% python3 -q
>>> import numpy as np
>>> np.set_printoptions(precision=2, suppress=True, linewidth=200, legacy="1.25")
>>> m1 = np.load("out9.npy")
>>> m1
array([[3., 1., 1., 1.],
       [1., 3., 1., 1.],
       [1., 1., 3., 1.],
       [1., 1., 1., 3.]])
>>> low = np.linalg.cholesky(m1)
>>> round(np.prod(np.diag(low)) ** 2, 2), round(np.linalg.det(m1), 2)
(48.0, 48.0)
>>> m1 / np.sqrt(np.outer(np.diag(m1), np.diag(m1)))
array([[1.  , 0.33, 0.33, 0.33],
       [0.33, 1.  , 0.33, 0.33],
       [0.33, 0.33, 1.  , 0.33],
       [0.33, 0.33, 0.33, 1.  ]])
>>> np.diag(low) ** 2
array([3.  , 2.67, 2.5 , 2.4 ])
>>> low
array([[1.73, 0.  , 0.  , 0.  ],
       [0.58, 1.63, 0.  , 0.  ],
       [0.58, 0.41, 1.58, 0.  ],
       [0.58, 0.41, 0.32, 1.55]])
>>> J = np.load("test17.npy")
>>> J
array([[ 5.06, -6.43,  2.65],
       [-1.02,  0.96,  5.42],
       [-0.63, -1.78,  7.6 ],
       [ 5.43, -6.01,  2.7 ],
       [ 0.06,  3.79, -1.91],
       [ 2.5 , -7.8 ,  2.16],
       [-0.54,  4.41, -3.92],
       [-3.98, -1.45,  5.77],
       [ 3.84, -6.69,  1.27],
       [ 0.8 ,  4.3 , -0.5 ],
       [ 3.85, -4.72,  1.21],
       [-2.58,  0.67,  9.79],
       [ 1.54,  3.02, -3.11],
       [-0.83,  2.84, -2.57],
       [ 4.93, -5.21,  2.88],
       [ 4.87, -6.31,  3.13],
       [ 1.29,  4.56, -3.41],
       [ 3.59, -7.26,  2.94],
       [ 5.54, -5.22,  2.87],
       [-0.84,  0.09,  4.83]])
>>> hat = J @ np.linalg.solve(J.T @ J, J.T)
>>> np.trace(hat)
3.0
>>> np.allclose(hat @ hat, hat)
True
>>> hat @ J[:, 1]
array([-6.43,  0.96, -1.78, -6.01,  3.79, -7.8 ,  4.41, -1.45, -6.69,  4.3 , -4.72,  0.67,  3.02,  2.84, -5.21, -6.31,  4.56, -7.26, -5.22,  0.09])
>>> np.linalg.matrix_rank(np.eye(20) - hat)
17
>>> M2 = np.c_[J[:, :1] @ np.array([[-2]]), np.array([0, 3, 1, 2, -1, 0, -2, 1, 3, 3, 3, 1, 3, 1, -2, 2, 1, 3, -2, -2])]
>>> M2
array([[-10.12,   0.  ],
       [  2.04,   3.  ],
       [  1.26,   1.  ],
       [-10.86,   2.  ],
       [ -0.12,  -1.  ],
       [ -5.  ,   0.  ],
       [  1.08,  -2.  ],
       [  7.96,   1.  ],
       [ -7.68,   3.  ],
       [ -1.6 ,   3.  ],
       [ -7.7 ,   3.  ],
       [  5.16,   1.  ],
       [ -3.08,   3.  ],
       [  1.66,   1.  ],
       [ -9.86,  -2.  ],
       [ -9.74,   2.  ],
       [ -2.58,   1.  ],
       [ -7.18,   3.  ],
       [-11.08,  -2.  ],
       [  1.68,  -2.  ]])
>>> np.linalg.norm(np.linalg.qr(J)[0].T @ M2, axis=0) ** 2 / ((M2 ** 2).sum(axis=0) + 1e-12)
array([1.  , 0.11])
>>> np.round(np.linalg.lstsq(J, M2[:, 0])[0], 2) + 0
array([-2.,  0.,  0.])
>>> np.linalg.matrix_rank(M2)
2
>>> r0 = np.array([0, -1, -1])
>>> np.polyval(r0, M2[17])
array([ 6.18, -4.  ])
>>> np.convolve(M2[17], r0)
array([ 0.  ,  7.18,  4.18, -3.  ])
>>> np.correlate(M2[17], M2[15], "full")
array([-14.36,  75.93, -29.22])
>>> r0, g = J[12], J[13]
>>> round(r0 @ g, 2)
15.29
>>> pr = (r0 @ g) / (r0 @ r0) * r0
>>> round(np.linalg.norm(r0 + g) ** 2 + np.linalg.norm(r0 - g) ** 2, 2)
73.05
>>> g - pr
array([-1.94,  0.66, -0.32])
>>> np.linalg.matrix_rank(np.outer(r0, g))
1
>>> mat = np.abs(np.array([[3, 2, 0], [3, 0, 1], [2, 0, 3]])) + np.eye(3)
>>> mat = mat / mat.sum(axis=1, keepdims=True)
>>> mat
array([[0.67, 0.33, 0.  ],
       [0.6 , 0.2 , 0.2 ],
       [0.33, 0.  , 0.67]])
>>> (mat + mat.T) / 2
array([[0.67, 0.47, 0.17],
       [0.47, 0.2 , 0.1 ],
       [0.17, 0.1 , 0.67]])
>>> np.allclose(mat, mat.T)
False
>>> np.sort(np.abs(np.linalg.eigvals(mat)))
array([0.04, 0.57, 1.  ])
>>> np.allclose(mat @ mat.T, mat.T @ mat)
False
>>> theta = np.radians(90)
>>> R = np.eye(3)
>>> R[0, 0] = R[2, 2] = np.cos(theta)
>>> R[0, 2], R[2, 0] = -np.sin(theta), np.sin(theta)
>>> R.round(2) + 0
array([[ 0.,  0., -1.],
       [ 0.,  1.,  0.],
       [ 1.,  0.,  0.]])
>>> M2 = mat @ R.T
>>> np.linalg.svd(mat, compute_uv=False), np.linalg.svd(M2, compute_uv=False)
(array([1.1 , 0.59, 0.03]), array([1.1 , 0.59, 0.03]))
>>> np.allclose(np.linalg.norm(mat, axis=1), np.linalg.norm(M2, axis=1))
True
>>> r0 = np.array([-1, -1, -2])
>>> np.polyval(r0, mat[1])
array([-2.96, -2.24, -2.24])
>>> np.correlate(mat[1], mat[0], "full")
array([0.  , 0.2 , 0.47, 0.2 , 0.13])
>>> np.cross(mat[1, :3], mat[0, :3])
array([-0.07,  0.13,  0.07])
>>> np.array([np.convolve(row, r0, "same") for row in mat])
array([[-1.  , -1.67, -0.67],
       [-0.8 , -1.6 , -0.6 ],
       [-0.33, -1.33, -0.67]])
>>> hat = np.triu(np.array([[-1, 0, -2], [0, -1, -1], [-1, 2, 1]]), 1) + np.eye(3)
>>> M2 = hat @ mat @ np.linalg.inv(hat)
>>> np.round(np.linalg.det(M2), 2)
-0.02
>>> M = np.array([[1.0, 0.9, 0.81, 0.73],
...     [0.9, 1.0, 0.9, 0.81],
...     [0.81, 0.9, 1.0, 0.9],
...     [0.73, 0.81, 0.9, 1.0]])
>>> vec = np.ones(4)
>>> for _ in range(3):
...     vec = M @ vec
...     vec /= np.linalg.norm(vec)
...     print(round(vec @ M @ vec, 2))
... 
3.53
3.53
3.53
>>> round(np.linalg.eigvalsh(M)[-1], 2)
3.53
>>> vec
array([0.49, 0.51, 0.51, 0.49])
>>> q, vecs = np.linalg.qr(M[:, :1])[0], np.linalg.qr(M[:, 1:])[0]
>>> sv = np.linalg.svd(q.T @ vecs, compute_uv=False)
>>> round(float(np.linalg.norm(q @ q.T - vecs @ vecs.T, 2)), 2)
1.0
>>> E = np.array([[1, -3, -3, -3], [-3, 9, 9, 9], [-3, 9, 9, 9], [-3, 9, 9, 9]])
>>> # columns 1 and 2 are equal
>>> hat = np.triu(np.array([[3, 0, 3, 2], [3, 2, 1, 2], [3, 3, 2, 1], [0, 0, 3, 1]]), 1) + np.eye(4)
>>> M2 = hat @ E @ np.linalg.inv(hat)
>>> np.round(np.poly(M2), 2) + 0
array([  1., -28.,   0.,   0.,   0.])
>>> np.trace(M2), np.trace(E)
(28.0, 28)
>>> np.unravel_index(np.abs(E).argmax(), E.shape)
(1, 1)
>>> E.sum(axis=0)
array([-8, 24, 24, 24])
>>> np.count_nonzero(E)
16
>>> np.abs(E).max()
9
>>> np.round(np.linalg.svd(E, compute_uv=False), 2) + 0
array([28.,  0.,  0.,  0.])
>>> E.mean(axis=0)
array([-2.,  6.,  6.,  6.])
>>> np.round(np.linalg.norm(E), 2)
28.0
>>> E.shape
(4, 4)
>>> K = np.load("sample6.npy")
>>> K
array([[5., 4., 4.],
       [4., 5., 4.],
       [4., 4., 5.]])
>>> # symmetric
>>> M2 = K / np.sqrt((K ** 2).mean(axis=1, keepdims=True))
>>> np.linalg.matrix_rank(M2) == np.linalg.matrix_rank(K)
True
>>> M2[0]
array([1.15, 0.92, 0.92])
>>> np.linalg.norm(M2, axis=1)
array([1.73, 1.73, 1.73])
